$ python -q
>>> import numpy as np
>>> import numpy.linalg as la
>>> np.set_printoptions(precision=2, suppress=True, linewidth=160)
>>> def rnd(a):
...     return np.round(a, 2) + 0
... 
>>> W0 = np.minimum.outer(np.arange(1, 4), np.arange(1, 4)) * 4
>>> W0
array([[ 4,  4,  4],
       [ 4,  8,  8],
       [ 4,  8, 12]])
>>> T = np.stack([W0, -1 * W0, W0[::-1]])
>>> la.matrix_rank(T.reshape(3, -1))
np.int64(2)
>>> la.matrix_rank(T)
array([3, 3, 3])
>>> rnd(la.eigvals(W0))
array([20.2 ,  2.57,  1.23])
>>> rnd(la.det(2 * W0)), rnd(la.det(W0))
(np.float64(512.0), np.float64(64.0))
>>> rnd(la.det(W0.T))
np.float64(64.0)
>>> print(np.einsum("ij,ji->", W0, W0))
416
>>> print(rnd(la.eigvals(W0).sum().real))
24.0
>>> ev, vecs = la.eig(W0)
>>> rnd(np.sort(la.eigvals(W0 @ W0)))
array([  1.52,   6.62, 407.87])
>>> rnd(W0 @ vecs[:, 0] - ev[0] * vecs[:, 0])
array([0., 0., 0.])
>>> print(rnd(np.prod(ev)))
64.0
>>> rnd(np.sort(la.eigvals(W0.T)))
array([ 1.23,  2.57, 20.2 ])
>>> ev, vecs = la.eigh(W0)
>>> vec = np.array([1, 2, -2])
>>> np.abs(W0).sum(axis=1).max(), rnd(np.abs(ev).max())
(np.int64(24), np.float64(20.2))
>>> vec @ W0 @ vec
np.int64(20)
>>> print(rnd(vecs * np.maximum(ev, 0) @ vecs.T))
[[ 4.  4.  4.]
 [ 4.  8.  8.]
 [ 4.  8. 12.]]
>>> rnd(la.eigvalsh(W0[1:, 1:]))
array([ 1.75, 18.25])
>>> rnd(vecs * np.abs(ev) @ vecs.T)
array([[ 4.,  4.,  4.],
       [ 4.,  8.,  8.],
       [ 4.,  8., 12.]])
>>> (np.sign(vecs[:, -1].round(6)) == np.sign(vecs[0, -1].round(6))).astype(int)
array([1, 1, 1])
>>> arr = np.loadtxt("x.csv", delimiter=",")
>>> arr
array([[  5.,   4.,   6.,  15.,  12.,  18.],
       [  0.,  -5.,   9.,   0., -15.,  27.],
       [ -5.,  -2.,   9., -15.,  -6.,  27.],
       [ 10.,   8.,  12.,  -5.,  -4.,  -6.],
       [  0., -10.,  18.,   0.,   5.,  -9.],
       [-10.,  -4.,  18.,   5.,   2.,  -9.]])
>>> W1 = np.array([[7, 8, 0, 4, 9, 1],
...     [4, 3, 4, 7, 6, 1],
...     [8, 7, 3, 9, 2, 1],
...     [4, 3, 2, 2, 3, 2],
...     [0, 3, 9, 5, 0, 5],
...     [7, 6, 0, 2, 4, 4]])
>>> coef = np.array([-5, 1, 2, 1, 1, -3])
>>> hid = np.maximum(arr @ W1 + coef, 0)
>>> print(la.matrix_rank(hid))
6
>>> print((hid > 0).astype(int))
[[1 1 1 1 1 1]
 [1 1 0 1 1 1]
 [1 1 0 1 1 1]
 [1 1 1 1 1 0]
 [1 1 1 1 0 0]
 [1 1 1 1 0 0]]
>>> print(hid)
[[280. 284. 174. 229. 199. 174.]
 [236. 166.   0.  26.  97.  34.]
 [153. 117.   0.  42.  25.  47.]
 [131. 126.  24. 163. 124.   0.]
 [ 36.  58.  61. 100.   0.   0.]
 [ 10.   2.  68.  97.   0.   0.]]
>>> C = np.array([[4, 4, 1], [1, 2, 2], [0, 2, 1], [2, 2, 4], [2, 4, 5], [4, 2, 0]])
>>> hid @ C
array([[2956., 3638., 2933.],
       [1492., 1784., 1157.],
       [1051., 1124.,  680.],
       [1224., 1646., 1679.],
       [ 402.,  582.,  613.],
       [ 236.,  374.,  470.]])
>>> W1 @ C
array([[66, 90, 84],
       [49, 70, 72],
       [65, 80, 71],
       [37, 46, 35],
       [33, 44, 35],
       [62, 68, 47]])
>>> vec = np.array([2, -1, -1, 2, 2, 1])
>>> rhs = hid @ vec
>>> rhs
array([1132.,  586.,  370.,  686.,  153.,  144.])
>>> rnd(la.solve(hid, rhs + hid[:, 0]))
array([ 3., -1., -1.,  2.,  2.,  1.])
>>> rnd(la.solve(hid, rhs))
array([ 2., -1., -1.,  2.,  2.,  1.])
>>> def softmax(z):
...     e = np.exp(z - z.max(axis=-1, keepdims=True))
...     return e / e.sum(axis=-1, keepdims=True)
... 
>>> rnd(softmax(arr[2]))
array([0., 0., 0., 0., 0., 1.])
>>> rnd(softmax(arr[2] + 3))
array([0., 0., 0., 0., 0., 1.])
>>> rnd(softmax(10 * arr[2]))
array([0., 0., 0., 0., 0., 1.])
>>> S = arr @ arr.T / np.sqrt(6)
>>> rnd(softmax(S))
array([[1., 0., 0., 0., 0., 0.],
       [0., 1., 0., 0., 0., 0.],
       [0., 0., 1., 0., 0., 0.],
       [0., 0., 0., 1., 0., 0.],
       [0., 0., 0., 0., 1., 0.],
       [0., 0., 0., 0., 0., 1.]])
>>> vec = np.array([3, 0, 0, -3, -3, -1])
>>> h = np.maximum(arr @ vec, 0)
>>> rnd(np.tanh(arr @ vec))
array([-1.,  1.,  1.,  1., -1., -1.])
>>> np.maximum(arr @ vec, 0) - np.maximum(-arr @ vec, 0)
array([-84.,  18.,  21.,  63.,  -6., -42.])
>>> np.flatnonzero(h > 1e-9)
array([1, 2, 3])
>>> arr.T @ h
array([ 525.,  372., 1107., -630., -648.,  675.])
>>> m1 = np.loadtxt("m.csv", delimiter=",")
>>> print(m1)
[[-0.8 -1.  -1.4  1.4  0.6 -0.3  0.2]
 [-0.8  0.6 -0.7 -1.  -0.4  0.  -0.6]
 [-0.3 -0.8  0.1 -0.7 -1.2 -0.5  0.6]
 [-1.4 -0.8 -0.2 -1.3 -0.8 -0.1  1.2]
 [-0.7 -0.4 -1.2 -0.3 -0.8  0.5 -1. ]
 [ 0.3 -0.2  0.1 -1.1 -0.4 -0.9 -1.8]
 [ 0.3  1.6 -1.2  1.5  1.1 -1.  -0.6]
 [ 0.5 -1.  -0.4 -0.9  0.4 -0.1  0.3]
 [ 0.9  0.3  0.8 -0.2  0.1 -2.2 -1.7]
 [-1.1  1.   0.9 -0.6 -0.9 -1.6  1.1]
 [-1.   0.2 -1.4 -0.4  0.2  0.5 -2.8]
 [-0.7 -0.2  0.5  0.1  1.8  0.7 -1.8]
 [ 0.4  1.1  0.1  0.6  0.8 -0.7  1. ]
 [ 0.9  0.4 -0.6  0.2 -0.3 -1.9 -0.2]
 [ 0.4  0.9  1.5  0.4  0.9 -0.9  3. ]
 [ 0.5 -0.3 -1.1 -0.5  0.5  0.9  0.8]
 [-0.5 -0.9 -0.3 -0.4 -0.4 -0.7  0.9]
 [-0.6 -0.1 -1.  -1.8  1.7  0.7  0.6]
 [ 0.5 -1.5 -3.4  0.5  0.7 -0.8 -1.8]
 [-0.6  1.1 -1.1  1.1  0.7  1.1 -0.7]
 [ 0.1 -0.8 -0.4  1.1  0.6  1.   0.8]
 [ 1.1 -0.1 -1.1 -0.2  0.6 -1.6  1.3]
 [-1.1 -0.7  0.3  0.8 -0.2  1.1  0.2]
 [ 1.  -0.8 -0.5  1.3  0.   0.   0.4]
 [ 0.9 -0.2 -1.  -0.5 -1.5 -0.1  0.4]
 [-1.   0.1 -0.5  0.3  0.4 -0.6 -0.7]
 [ 0.6  1.2  0.3 -0.5 -0.2  0.5 -1.8]
 [-0.8  0.4  0.9  0.4  1.5  0.3  2.7]
 [-0.8 -2.5  1.1 -0.9  0.6  0.2 -0.9]
 [-0.4  1.   0.7  1.1  1.  -1.5 -0.6]
 [-0.5  3.   1.   4.5  1.5  0.  -1. ]
 [-1.1 -1.2  1.4 -1.  -2.5 -0.2 -0.2]
 [-0.1 -0.1 -1.9  2.6 -0.3 -0.4  2.1]
 [-0.3 -1.5 -0.7 -0.8 -1.4  0.  -1.1]
 [ 0.5  1.  -2.1 -0.4 -0.7  1.1  0.3]
 [ 0.2  0.1 -0.7 -1.5 -0.5 -1.6 -0.2]]
>>> Y = np.c_[m1[:, :5] @ np.array([[0, 2, 1, 1, 1],
...     [1, 2, 2, 1, 2],
...     [2, 2, 2, 0, 1],
...     [2, 2, 0, 0, 0],
...     [0, 0, 0, 1, 2]]), np.array([2, 5, 0, 0, 1, 1, 2, 5, 1, 5, 3, 1, 5, 1, 2, 1, 3, 1, 2, 1, 0, 5, 0, 2, 1, 4, 0, 2, 3, 1, 4, 4, 4, 1, 1, 4])]
>>> rnd(Y)
array([[-1. , -3.6, -5.6, -1.2, -3. ,  2. ],
       [-2.8, -3.8, -1. , -0.6, -1.1,  5. ],
       [-2. , -3.4, -1.7, -2.3, -4.2,  0. ],
       [-3.8, -7.4, -3.4, -3. , -4.8,  0. ],
       [-3.4, -5.2, -3.9, -1.9, -4.3,  1. ],
       [-2.2, -1.8,  0.1, -0.3, -0.8,  1. ],
       [ 2.2,  4.4,  1.1,  3. ,  4.5,  2. ],
       [-3.6, -3.6, -2.3, -0.1, -1.1,  5. ],
       [ 1.5,  3.6,  3.1,  1.3,  2.5,  1. ],
       [ 1.6,  0.4,  2.7, -1. ,  0. ,  5. ],
       [-3.4, -5.2, -3.4, -0.6, -1.6,  3. ],
       [ 1. , -0.6, -0.1,  0.9,  3. ,  1. ],
       [ 2.5,  4.4,  2.8,  2.3,  4.3,  5. ],
       [-0.4,  1.8,  0.5,  1. ,  0.5,  1. ],
       [ 4.7,  6.4,  5.2,  2.2,  5.5,  2. ],
       [-3.5, -2.8, -2.3,  0.7, -0.2,  1. ],
       [-2.3, -4.2, -2.9, -1.8, -3.4,  3. ],
       [-5.7, -7. , -2.8,  1. ,  1.6,  1. ],
       [-7.3, -7.8, -9.3, -0.3, -4.5,  2. ],
       [ 1.1,  1. , -0.6,  1.2,  1.9,  1. ],
       [ 0.6,  0. , -2.3, -0.1, -0.7,  0. ],
       [-2.7, -0.6, -1.3,  1.6,  1. ,  5. ],
       [ 1.5, -1.4, -1.9, -2. , -2.6,  0. ],
       [ 0.8,  2. , -1.6,  0.2, -1.1,  2. ],
       [-3.2, -1.6, -1.5, -0.8, -3.5,  1. ],
       [-0.3, -2.2, -1.8, -0.5, -0.5,  4. ],
       [ 0.8,  3.2,  3.6,  1.6,  2.9,  0. ],
       [ 3. ,  1.8,  1.8,  1.1,  3.9,  2. ],
       [-2.1, -6.2, -3.6, -2.7, -3.5,  3. ],
       [ 4.6,  4.8,  3. ,  1.6,  4.3,  1. ],
       [14. , 16. ,  7.5,  4. ,  9.5,  4. ],
       [-0.4, -3.8, -0.7, -4.8, -7.1,  4. ],
       [ 1.3,  1. , -4.1, -0.5, -2.8,  4. ],
       [-4.5, -6.6, -4.7, -3.2, -6.8,  1. ],
       [-4. , -2. , -1.7,  0.8, -1. ,  1. ],
       [-4.3, -3.8, -1. , -0.2, -1.3,  4. ]])
>>> la.matrix_rank(np.c_[m1, Y])
np.int64(8)
